% ipython --no-banner

In [1]: import numpy as np

In [2]: np.set_printoptions(suppress=True, linewidth=120)

In [3]: feats = np.load("x.npy")

In [4]: print(feats)
[[0. 0. 0. 0. 3. 0. 1. 2.]
 [0. 0. 0. 0. 0. 3. 1. 0.]
 [0. 0. 0. 0. 2. 3. 1. 2.]
 [0. 0. 0. 0. 3. 3. 1. 0.]
 [3. 0. 2. 3. 0. 0. 0. 0.]
 [0. 3. 3. 3. 0. 0. 0. 0.]
 [1. 1. 1. 1. 0. 0. 0. 0.]
 [2. 0. 2. 0. 0. 0. 0. 0.]]

In [5]: G = feats.T @ feats

In [6]: print(np.round(np.linalg.svd(feats, compute_uv=False) ** 2, 3))
[46.958 46.958 11.181 11.181  2.626  2.626  0.235  0.235]

In [7]: print((feats @ feats.T).shape)
(8, 8)

In [8]: print(np.trace(G), (feats ** 2).sum())
122.0 122.0

In [9]: print(np.allclose(G, G.T))
True

In [10]: E = np.array([[3, 3, 1], [0, 2, 2], [3, 3, 2]])

In [11]: print(E)
[[3 3 1]
 [0 2 2]
 [3 3 2]]

In [12]: x = np.array([3, 0, 2])

In [13]: print((E * x).sum(axis=1))
[11  4 13]

In [14]: print(E @ np.ones(3))
[7. 4. 8.]

In [15]: print(E @ (2 * x))
[22  8 26]

In [16]: def softmax(z):
    ...:     e = np.exp(z - z.max(axis=-1, keepdims=True))
    ...:     return e / e.sum(axis=-1, keepdims=True)
    ...: 

In [17]: print(np.round(softmax(E[0] + -3), 3))
[0.468 0.468 0.063]

In [18]: print(np.round(softmax(10 * E[0]), 3) + 0)
[0.5 0.5 0. ]

In [19]: print(softmax(E).sum(axis=1))
[1. 1. 1.]

In [20]: print(np.round(softmax(E[0]), 3))
[0.468 0.468 0.063]

In [21]: scores = E @ E.T / np.sqrt(3)

In [22]: print(softmax(scores).round(6).argmax(axis=1))
[2 2 2]

In [23]: print(np.round(softmax(scores), 3))
[[0.359 0.001 0.64 ]
 [0.193 0.193 0.613]
 [0.239 0.001 0.76 ]]

In [24]: P = np.triu(np.array([[1, 1, -1], [1, 3, -5], [1, 4, 5]]), 1) + np.eye(3)

In [25]: Y = P @ E @ np.linalg.inv(P)

In [26]: print(P @ E - E @ P)
[[ -3.  -4.  18.]
 [-15. -15.   0.]
 [  0.  -3.  18.]]

In [27]: print(np.linalg.matrix_rank(Y))
3

In [28]: print(np.trace(Y), np.trace(E))
7.0 7

In [29]: print(Y)
[[  0.   2.  11.]
 [-15.   2. -13.]
 [  3.   0.   5.]]

In [30]: print(round(np.linalg.det(Y), 3))
6.0

In [31]: t3 = np.stack([Y, 5 * Y, Y[::-1]])

In [32]: print(np.einsum("bij,cij->bc", t3, t3))
[[  557.  2785.   508.]
 [ 2785. 13925.  2540.]
 [  508.  2540.   557.]]

In [33]: print(np.linalg.matrix_rank(t3))
[3 3 3]

In [34]: print(np.round(np.linalg.det(t3), 3))
[  6. 750.  -6.]

In [35]: print(np.round(np.linalg.norm(t3, axis=(1, 2)), 3))
[ 23.601 118.004  23.601]

In [36]: print(t3.sum(axis=0))
[[   3.   12.   71.]
 [-105.   14.  -91.]
 [  18.    2.   41.]]

In [37]: M = np.load("test6.npy")

In [38]: print(M)
[[7. 4. 2. 2.]
 [4. 7. 2. 2.]
 [2. 2. 4. 1.]
 [2. 2. 1. 4.]]

In [39]: x = np.array([-2, 5, -3, -8])

In [40]: rhs = M @ x

In [41]: beta, lr = np.zeros(4), 1 / np.linalg.norm(M, 2) ** 2

In [42]: for i in range(200):
    ...:     beta -= lr * M.T @ (M @ beta - rhs)
    ...:     if i % 50 == 0: print(i, round(np.linalg.norm(M @ beta - rhs), 3))
    ...: 
0 28.331
50 1.836
100 0.119
150 0.008

In [43]: print(round(np.linalg.cond(M), 3))
4.333

In [44]: L = np.linalg.cholesky(M)

In [45]: print(np.linalg.eigvalsh(M).min() > 0)
True

In [46]: print(L.round(3))
[[2.646 0.    0.    0.   ]
 [1.512 2.171 0.    0.   ]
 [0.756 0.395 1.809 0.   ]
 [0.756 0.395 0.151 1.803]]

In [47]: print(np.round(np.diag(L) ** 2, 3))
[7.    4.714 3.273 3.25 ]

In [48]: print(np.round(L @ L.T, 3))
[[7. 4. 2. 2.]
 [4. 7. 2. 2.]
 [2. 2. 4. 1.]
 [2. 2. 1. 4.]]

In [49]: r0 = np.array([2, 1, 2, 1, 0, 2, 2, 2])

In [50]: W0 = 5 * np.eye(8) + np.outer(r0, r0)

In [51]: print(W0)
[[9. 2. 4. 2. 0. 4. 4. 4.]
 [2. 6. 2. 1. 0. 2. 2. 2.]
 [4. 2. 9. 2. 0. 4. 4. 4.]
 [2. 1. 2. 6. 0. 2. 2. 2.]
 [0. 0. 0. 0. 5. 0. 0. 0.]
 [4. 2. 4. 2. 0. 9. 4. 4.]
 [4. 2. 4. 2. 0. 4. 9. 4.]
 [4. 2. 4. 2. 0. 4. 4. 9.]]

In [52]: print(W0 - W0[0])
[[ 0.  0.  0.  0.  0.  0.  0.  0.]
 [-7.  4. -2. -1.  0. -2. -2. -2.]
 [-5.  0.  5.  0.  0.  0.  0.  0.]
 [-7. -1. -2.  4.  0. -2. -2. -2.]
 [-9. -2. -4. -2.  5. -4. -4. -4.]
 [-5.  0.  0.  0.  0.  5.  0.  0.]
 [-5.  0.  0.  0.  0.  0.  5.  0.]
 [-5.  0.  0.  0.  0.  0.  0.  5.]]

In [53]: W0[8]
---------------------------------------------------------------------------
IndexError                                Traceback (most recent call last)
Cell In[53], line 1
----> 1 W0[8]

IndexError: index 8 is out of bounds for axis 0 with size 8

In [54]: print(np.unravel_index(np.abs(W0).argmax(), W0.shape))
(np.int64(0), np.int64(0))

In [55]: print(W0.sum(axis=0))
[29. 17. 29. 17.  5. 29. 29. 29.]

In [56]: print(np.round(np.linalg.svd(W0, compute_uv=False), 3))
[27.  5.  5.  5.  5.  5.  5.  5.]

In [57]: print(W0.mean(axis=0))
[3.625 2.125 3.625 2.125 0.625 3.625 3.625 3.625]

In [58]: np.zeros(8, 8)
---------------------------------------------------------------------------
TypeError                                 Traceback (most recent call last)
Cell In[58], line 1
----> 1 np.zeros(8, 8)

TypeError: Cannot interpret '8' as a data type

In [59]: L = np.linalg.cholesky(W0)

In [60]: print(np.round(W0 / np.sqrt(np.outer(np.diag(W0), np.diag(W0))), 3))
[[1.    0.272 0.444 0.272 0.    0.444 0.444 0.444]
 [0.272 1.    0.272 0.167 0.    0.272 0.272 0.272]
 [0.444 0.272 1.    0.272 0.    0.444 0.444 0.444]
 [0.272 0.167 0.272 1.    0.    0.272 0.272 0.272]
 [0.    0.    0.    0.    1.    0.    0.    0.   ]
 [0.444 0.272 0.444 0.272 0.    1.    0.444 0.444]
 [0.444 0.272 0.444 0.272 0.    0.444 1.    0.444]
 [0.444 0.272 0.444 0.272 0.    0.444 0.444 1.   ]]

In [61]: print(np.linalg.eigvalsh(W0).min() > 0)
True

In [62]: print(np.round(np.diag(L) ** 2, 3))
[9.    5.556 7.    5.357 5.    6.333 6.053 5.87 ]

In [63]: evals, vecs = np.linalg.eigh(W0)

In [64]: x = np.array([2, 4, 0, 1, 1, 1, 0, 2])

In [65]: print(np.abs(W0).sum(axis=1).max(), np.abs(evals).max())
29.0 27.0

In [66]: print(np.round(vecs * np.sqrt(evals) @ vecs.T, 3) + 0)
[[2.774 0.269 0.538 0.269 0.    0.538 0.538 0.538]
 [0.269 2.371 0.269 0.135 0.    0.269 0.269 0.269]
 [0.538 0.269 2.774 0.269 0.    0.538 0.538 0.538]
 [0.269 0.135 0.269 2.371 0.    0.269 0.269 0.269]
 [0.    0.    0.    0.    2.236 0.    0.    0.   ]
 [0.538 0.269 0.538 0.269 0.    2.774 0.538 0.538]
 [0.538 0.269 0.538 0.269 0.    0.538 2.774 0.538]
 [0.538 0.269 0.538 0.269 0.    0.538 0.538 2.774]]

In [67]: print(np.round(vecs * np.maximum(evals, 0) @ vecs.T, 3) + 0)
[[9. 2. 4. 2. 0. 4. 4. 4.]
 [2. 6. 2. 1. 0. 2. 2. 2.]
 [4. 2. 9. 2. 0. 4. 4. 4.]
 [2. 1. 2. 6. 0. 2. 2. 2.]
 [0. 0. 0. 0. 5. 0. 0. 0.]
 [4. 2. 4. 2. 0. 9. 4. 4.]
 [4. 2. 4. 2. 0. 4. 9. 4.]
 [4. 2. 4. 2. 0. 4. 4. 9.]]

In [68]: print(np.round(vecs * np.abs(evals) @ vecs.T, 3) + 0)
[[9. 2. 4. 2. 0. 4. 4. 4.]
 [2. 6. 2. 1. 0. 2. 2. 2.]
 [4. 2. 9. 2. 0. 4. 4. 4.]
 [2. 1. 2. 6. 0. 2. 2. 2.]
 [0. 0. 0. 0. 5. 0. 0. 0.]
 [4. 2. 4. 2. 0. 9. 4. 4.]
 [4. 2. 4. 2. 0. 4. 9. 4.]
 [4. 2. 4. 2. 0. 4. 4. 9.]]

In [69]: print(x @ W0 @ x)
360.0

In [70]: print(round(x @ W0 @ x / (x @ x), 3), round(float(evals[0]), 3), evals[-1])
13.333 5.0 27.0

In [71]: print((np.sign(vecs[:, -1].round(6)) == np.sign(vecs[0, -1].round(6))).astype(int))
[1 1 1 1 0 1 1 1]
